% python3 -q
>>> import numpy as np
>>> import numpy.linalg as la
>>> np.set_printoptions(precision=2, suppress=True, linewidth=200, floatmode="fixed")
>>> rnd = lambda a: np.round(a, 2) + 0
>>> m1 = np.load("m.npy")
>>> print(m1)
[[ 1.06  2.07  2.02]
 [ 1.10  2.05  1.92]
 [ 0.99  2.00  2.03]
 [ 0.99  1.97  1.98]
 [ 0.98 -1.98  2.06]
 [ 0.94 -2.04  2.06]
 [ 0.99 -1.99  2.00]
 [ 1.01 -2.01  2.06]
 [-2.98  2.97 -2.94]
 [-3.08  3.07 -3.06]
 [-3.02  2.99 -3.02]
 [-2.99  2.91 -2.99]]
>>> Ac = (m1 - m1.mean(axis=0)) / m1.std(axis=0)
>>> print(np.argwhere(np.abs(Ac) > 2))
[]
>>> b = la.lstsq(np.delete(Ac, 2, axis=1), Ac[:, 2])[0]
>>> print(rnd(1 - np.var(Ac[:, 2] - np.delete(Ac, 2, axis=1) @ b)))
1.0
>>> d = la.norm(m1[:, None] - m1[None], axis=-1)
>>> print((d + 1e9 * np.eye(12)).round(6).argmin(axis=1))
[ 2  0  3  2  7  4  4  4 11 10 11  8]
>>> print(np.flatnonzero(d[2] < d.mean() / 2))
[0 1 2 3]
>>> print(d.mean(axis=1).argmax())
9
>>> print(rnd(d[:5, :5]))
[[0.00 0.11 0.10 0.13 4.05]
 [0.11 0.00 0.16 0.15 4.03]
 [0.10 0.16 0.00 0.06 3.98]
 [0.13 0.15 0.06 0.00 3.95]
 [4.05 4.03 3.98 3.95 0.00]]
>>> print(d[2].round(6).argsort(kind="stable")[:4])
[2 3 0 1]
>>> print(rnd(la.norm(m1, axis=1)))
[3.08 3.02 3.02 2.96 3.02 3.05 2.99 3.05 5.13 5.32 5.21 5.13]
>>> Ac = m1 - m1.mean(axis=0)
>>> left, sigma, Vt = la.svd(Ac, full_matrices=False)
>>> print(np.searchsorted(np.cumsum(sigma ** 2) / (sigma ** 2).sum(), 0.9) + 1)
2
>>> print(la.matrix_rank(Ac))
3
>>> print(np.abs(left[:, 0]).argmax())
9
>>> print(rnd(np.abs(Vt[-1])))
[0.77 0.02 0.63]
>>> print(rnd((sigma ** 2).sum() ** 2 / (sigma ** 4).sum()))
1.35
>>> print(rnd(Vt[0] * np.sign(Vt[0, np.abs(Vt[0]).argmax()])))
[ 0.53 -0.52  0.67]
>>> print(rnd(sigma ** 2 / (sigma ** 2).sum()))
[0.85 0.15 0.00]
>>> print(rnd(sigma))
[11.88  5.03  0.13]
